>>> import numpy as np
>>> from numpy import linalg as LA
>>> np.set_printoptions(precision=2, suppress=True, linewidth=160, legacy="1.25")
>>> M = np.loadtxt("block12.csv", delimiter=",")
>>> M
array([[ 2.,  1., -2., -5., -5., -5., -1.,  1.,  0., -5., -5.,  4.,  3.,  4.],
       [ 4.,  2.,  1., -2., -5., -5., -5., -1.,  1.,  0., -5., -5.,  4.,  3.],
       [ 3.,  4.,  2.,  1., -2., -5., -5., -5., -1.,  1.,  0., -5., -5.,  4.],
       [ 4.,  3.,  4.,  2.,  1., -2., -5., -5., -5., -1.,  1.,  0., -5., -5.],
       [-5.,  4.,  3.,  4.,  2.,  1., -2., -5., -5., -5., -1.,  1.,  0., -5.],
       [-5., -5.,  4.,  3.,  4.,  2.,  1., -2., -5., -5., -5., -1.,  1.,  0.],
       [ 0., -5., -5.,  4.,  3.,  4.,  2.,  1., -2., -5., -5., -5., -1.,  1.],
       [ 1.,  0., -5., -5.,  4.,  3.,  4.,  2.,  1., -2., -5., -5., -5., -1.],
       [-1.,  1.,  0., -5., -5.,  4.,  3.,  4.,  2.,  1., -2., -5., -5., -5.],
       [-5., -1.,  1.,  0., -5., -5.,  4.,  3.,  4.,  2.,  1., -2., -5., -5.],
       [-5., -5., -1.,  1.,  0., -5., -5.,  4.,  3.,  4.,  2.,  1., -2., -5.],
       [-5., -5., -5., -1.,  1.,  0., -5., -5.,  4.,  3.,  4.,  2.,  1., -2.],
       [-2., -5., -5., -5., -1.,  1.,  0., -5., -5.,  4.,  3.,  4.,  2.,  1.],
       [ 1., -2., -5., -5., -5., -1.,  1.,  0., -5., -5.,  4.,  3.,  4.,  2.]])
>>> np.count_nonzero(M)
182
>>> M.mean(axis=0)
array([-0.93, -0.93, -0.93, -0.93, -0.93, -0.93, -0.93, -0.93, -0.93, -0.93, -0.93, -0.93, -0.93, -0.93])
>>> round(float(LA.norm(M)), 2)
49.78
>>> np.unravel_index(np.abs(M).argmax(), M.shape)
(0, 3)
>>> M.sum(axis=1)
array([-13., -13., -13., -13., -13., -13., -13., -13., -13., -13., -13., -13., -13., -13.])
>>> np.abs(M).max()
5.0
>>> Uu, sig, Vt = LA.svd(M, full_matrices=False)
>>> np.round(np.sqrt((sig ** 2).sum()), 2), round(float(LA.norm(M)), 2)
(49.78, 49.78)
>>> (sig > 1e-8).sum()
14
>>> sig / sig[0]
array([1.  , 1.  , 0.96, 0.96, 0.63, 0.63, 0.62, 0.38, 0.38, 0.33, 0.33, 0.17, 0.17, 0.14])
>>> Uu.shape, sig.shape, Vt.shape
((14, 14), (14,), (14, 14))
>>> np.allclose(Uu * sig @ Vt, M)
True
>>> rng = np.random.default_rng(663)
>>> lab = rng.permutation(14)
>>> lab
array([ 8,  5,  2,  0,  4,  7, 12, 11, 13, 10,  9,  3,  1,  6])
>>> other = M[lab][:, lab]
>>> np.sort(np.abs(LA.eigvals(other)))
array([ 3.  ,  3.63,  3.63,  6.86,  6.86,  8.  ,  8.  , 13.  , 13.22, 13.22, 20.25, 20.25, 21.  , 21.  ])
>>> np.allclose(other, M)
False
>>> other = M / LA.norm(M, axis=1, keepdims=True)
>>> cov = other @ other.T
>>> np.argwhere(np.triu(np.abs(cov) > 0.95, 1))
array([], shape=(0, 2), dtype=int64)
>>> (cov - 2 * np.eye(14)).round(6).argmax(axis=1)
array([ 1,  0,  1,  2,  3,  4,  5,  6,  7,  8,  9, 10, 11,  0])
>>> LA.norm(other, axis=1)
array([1., 1., 1., 1., 1., 1., 1., 1., 1., 1., 1., 1., 1., 1.])
>>> C = np.array([[0, 1, 2, 0, 2, 2, 0, 2, 3], [2, 2, 3, 0, 2, 1, 3, 2, 2]])
>>> W0 = np.repeat(C, 11 // 2, axis=0)
>>> W0 = W0 + 0.3 * rng.normal(size=W0.shape)
>>> W0.round(2) + 0
array([[ 0.25,  0.83,  2.33, -0.2 ,  1.63,  1.71,  0.42,  1.99,  2.64],
       [ 0.16,  1.24,  2.08,  0.13,  1.99,  2.11,  0.08,  2.14,  2.74],
       [ 0.04,  0.91,  1.66, -0.02,  2.48,  1.79,  0.3 ,  2.  ,  2.65],
       [-0.33,  0.91,  1.91,  0.68,  2.17,  1.98,  0.  ,  2.06,  3.18],
       [ 0.16,  1.29,  2.08, -0.52,  1.69,  1.92,  0.29,  2.  ,  3.53],
       [ 1.8 ,  1.88,  2.66, -0.35,  2.08,  1.18,  3.03,  2.43,  1.86],
       [ 1.67,  1.9 ,  2.92,  0.51,  2.38,  0.68,  2.51,  2.24,  2.22],
       [ 2.11,  1.88,  2.77, -0.51,  1.98,  0.59,  2.76,  2.04,  1.53],
       [ 2.02,  1.62,  3.26,  0.04,  2.14,  0.98,  3.19,  1.83,  2.08],
       [ 2.61,  2.14,  2.42, -0.53,  2.56,  0.75,  2.91,  2.21,  1.85]])
>>> P = W0 @ LA.solve(W0.T @ W0, W0.T)
>>> np.allclose(P @ P, P)
True
>>> P.round(2) + 0
array([[ 0.98, -0.02, -0.03,  0.08, -0.01, -0.01, -0.05,  0.07,  0.  ,  0.  ],
       [-0.02,  0.96, -0.04,  0.12, -0.02, -0.02, -0.08,  0.11, -0.01,  0.  ],
       [-0.03, -0.04,  0.95,  0.14, -0.02, -0.02, -0.09,  0.12, -0.01,  0.  ],
       [ 0.08,  0.12,  0.14,  0.61,  0.05,  0.06,  0.26, -0.35,  0.02, -0.01],
       [-0.01, -0.02, -0.02,  0.05,  0.99, -0.01, -0.03,  0.05,  0.  ,  0.  ],
       [-0.01, -0.02, -0.02,  0.06, -0.01,  0.99, -0.04,  0.05,  0.  ,  0.  ],
       [-0.05, -0.08, -0.09,  0.26, -0.03, -0.04,  0.83,  0.23, -0.02,  0.01],
       [ 0.07,  0.11,  0.12, -0.35,  0.05,  0.05,  0.23,  0.68,  0.02, -0.01],
       [ 0.  , -0.01, -0.01,  0.02,  0.  ,  0.  , -0.02,  0.02,  1.  ,  0.  ],
       [ 0.  ,  0.  ,  0.  , -0.01,  0.  ,  0.  ,  0.01, -0.01,  0.  ,  1.  ]])
>>> round(np.trace(P), 2)
9.0
>>> np.diag(P)
array([0.98, 0.96, 0.95, 0.61, 0.99, 0.99, 0.83, 0.68, 1.  , 1.  ])
>>> np.round(LA.eigvalsh(P), 2) + 0
array([0., 1., 1., 1., 1., 1., 1., 1., 1., 1.])
>>> mat = np.load("dump.npy")
>>> mat
array([[0, 0, 0, 0, 0, 0, 0, 0, 0, 0, 1, 0, 0],
       [0, 1, 0, 0, 0, 0, 0, 0, 0, 0, 0, 0, 0],
       [0, 0, 0, 0, 0, 0, 0, 0, 0, 1, 0, 0, 0],
       [0, 0, 0, 0, 0, 0, 0, 0, 1, 0, 0, 0, 0],
       [1, 0, 0, 0, 0, 0, 0, 0, 0, 0, 0, 0, 0],
       [0, 0, 0, 0, 0, 0, 0, 0, 0, 0, 0, 0, 1],
       [0, 0, 1, 0, 0, 0, 0, 0, 0, 0, 0, 0, 0],
       [0, 0, 0, 0, 0, 0, 0, 0, 0, 0, 0, 1, 0],
       [0, 0, 0, 0, 0, 0, 1, 0, 0, 0, 0, 0, 0],
       [0, 0, 0, 0, 0, 1, 0, 0, 0, 0, 0, 0, 0],
       [0, 0, 0, 0, 0, 0, 0, 1, 0, 0, 0, 0, 0],
       [0, 0, 0, 0, 1, 0, 0, 0, 0, 0, 0, 0, 0],
       [0, 0, 0, 1, 0, 0, 0, 0, 0, 0, 0, 0, 0]])
>>> round(LA.norm(mat[5] - mat[10]), 2)
1.41
>>> LA.norm(mat, axis=1)
array([1., 1., 1., 1., 1., 1., 1., 1., 1., 1., 1., 1., 1.])
>>> np.round(LA.norm(mat, 1), 2), round(LA.norm(mat, np.inf), 2)
(1.0, 1.0)
>>> LA.norm(mat, axis=1).argmax()
0
>>> round(float(LA.norm(mat, "nuc")), 2)
13.0
>>> LA.norm(mat, axis=0)
array([1., 1., 1., 1., 1., 1., 1., 1., 1., 1., 1., 1., 1.])
>>> mat[5] @ mat[10]
0
>>> t = np.radians(45)
>>> R = np.eye(13)
>>> R[12, 12] = R[10, 10] = np.cos(t)
>>> R[12, 10], R[10, 12] = -np.sin(t), np.sin(t)
>>> other = mat @ R.T
>>> np.allclose(LA.norm(mat, axis=1), LA.norm(other, axis=1))
True
>>> np.sort(LA.eigvals(mat).real)
array([-0.9 , -0.9 , -0.81, -0.81, -0.22, -0.22,  0.31,  0.31,  0.62,  0.62,  1.  ,  1.  ,  1.  ])
>>> mat @ np.ones(13)
array([1., 1., 1., 1., 1., 1., 1., 1., 1., 1., 1., 1., 1.])
>>> pr = np.eye(13)[2]
>>> for _ in range(5):
...     pr = pr @ mat
...     print(pr.round(2))
... 
[0. 0. 0. 0. 0. 0. 0. 0. 0. 1. 0. 0. 0.]
[0. 0. 0. 0. 0. 1. 0. 0. 0. 0. 0. 0. 0.]
[0. 0. 0. 0. 0. 0. 0. 0. 0. 0. 0. 0. 1.]
[0. 0. 0. 1. 0. 0. 0. 0. 0. 0. 0. 0. 0.]
[0. 0. 0. 0. 0. 0. 0. 0. 1. 0. 0. 0. 0.]
>>> A = np.load("w.npy")
>>> A
array([[-2.25, -5.1 , -1.01],
       [-1.47, -3.82, -1.  ],
       [-1.46, -3.81, -1.  ],
       [-0.91, -2.84, -1.  ],
       [-0.5 , -2.05, -1.  ],
       [-0.42, -1.88, -1.  ],
       [-0.41, -1.88, -1.  ],
       [-0.11, -1.2 , -0.98],
       [ 0.09, -0.57, -0.92],
       [ 0.13, -0.32, -0.85],
       [ 0.13, -0.23, -0.81],
       [ 0.09, -0.06, -0.62],
       [ 0.07, -0.04, -0.57],
       [ 0.02,  0.  , -0.27],
       [ 0.  ,  0.  ,  0.05],
       [ 0.01,  0.  ,  0.19],
       [ 0.13,  0.03,  0.82],
       [ 0.33,  0.11,  1.37],
       [ 0.84,  0.35,  2.31],
       [ 1.36,  0.64,  3.08],
       [ 9.33,  6.11, 10.66],
       [ 9.46,  6.21, 10.77],
       [10.98,  7.35, 11.94],
       [13.73,  9.44, 13.98],
       [14.37,  9.93, 14.44],
       [15.36, 10.7 , 15.15],
       [23.  , 16.71, 20.32]])
>>> O, R = LA.qr(A)
>>> np.round(O.T @ O, 2) + 0
array([[1., 0., 0.],
       [0., 1., 0.],
       [0., 0., 1.]])
>>> np.round(O @ R, 2) + 0
array([[-2.25, -5.1 , -1.01],
       [-1.47, -3.82, -1.  ],
       [-1.46, -3.81, -1.  ],
       [-0.91, -2.84, -1.  ],
       [-0.5 , -2.05, -1.  ],
       [-0.42, -1.88, -1.  ],
       [-0.41, -1.88, -1.  ],
       [-0.11, -1.2 , -0.98],
       [ 0.09, -0.57, -0.92],
       [ 0.13, -0.32, -0.85],
       [ 0.13, -0.23, -0.81],
       [ 0.09, -0.06, -0.62],
       [ 0.07, -0.04, -0.57],
       [ 0.02,  0.  , -0.27],
       [ 0.  ,  0.  ,  0.05],
       [ 0.01,  0.  ,  0.19],
       [ 0.13,  0.03,  0.82],
       [ 0.33,  0.11,  1.37],
       [ 0.84,  0.35,  2.31],
       [ 1.36,  0.64,  3.08],
       [ 9.33,  6.11, 10.66],
       [ 9.46,  6.21, 10.77],
       [10.98,  7.35, 11.94],
       [13.73,  9.44, 13.98],
       [14.37,  9.93, 14.44],
       [15.36, 10.7 , 15.15],
       [23.  , 16.71, 20.32]])
>>> O.round(2) + 0
array([[-0.06, -0.53, -0.15],
       [-0.04, -0.42, -0.02],
       [-0.04, -0.42, -0.02],
       [-0.02, -0.33,  0.08],
       [-0.01, -0.26,  0.14],
       [-0.01, -0.24,  0.16],
       [-0.01, -0.24,  0.16],
       [ 0.  , -0.17,  0.2 ],
       [ 0.  , -0.1 ,  0.22],
       [ 0.  , -0.06,  0.21],
       [ 0.  , -0.05,  0.2 ],
       [ 0.  , -0.02,  0.15],
       [ 0.  , -0.01,  0.13],
       [ 0.  ,  0.  ,  0.06],
       [ 0.  ,  0.  , -0.01],
       [ 0.  ,  0.  , -0.04],
       [ 0.  , -0.01, -0.14],
       [ 0.01, -0.02, -0.21],
       [ 0.02, -0.04, -0.29],
       [ 0.04, -0.05, -0.34],
       [ 0.24, -0.08, -0.29],
       [ 0.25, -0.08, -0.28],
       [ 0.29, -0.07, -0.22],
       [ 0.36, -0.05, -0.09],
       [ 0.37, -0.04, -0.06],
       [ 0.4 , -0.03,  0.  ],
       [ 0.6 ,  0.05,  0.45]])
>>> O.shape, R.shape
((27, 3), (3, 3))
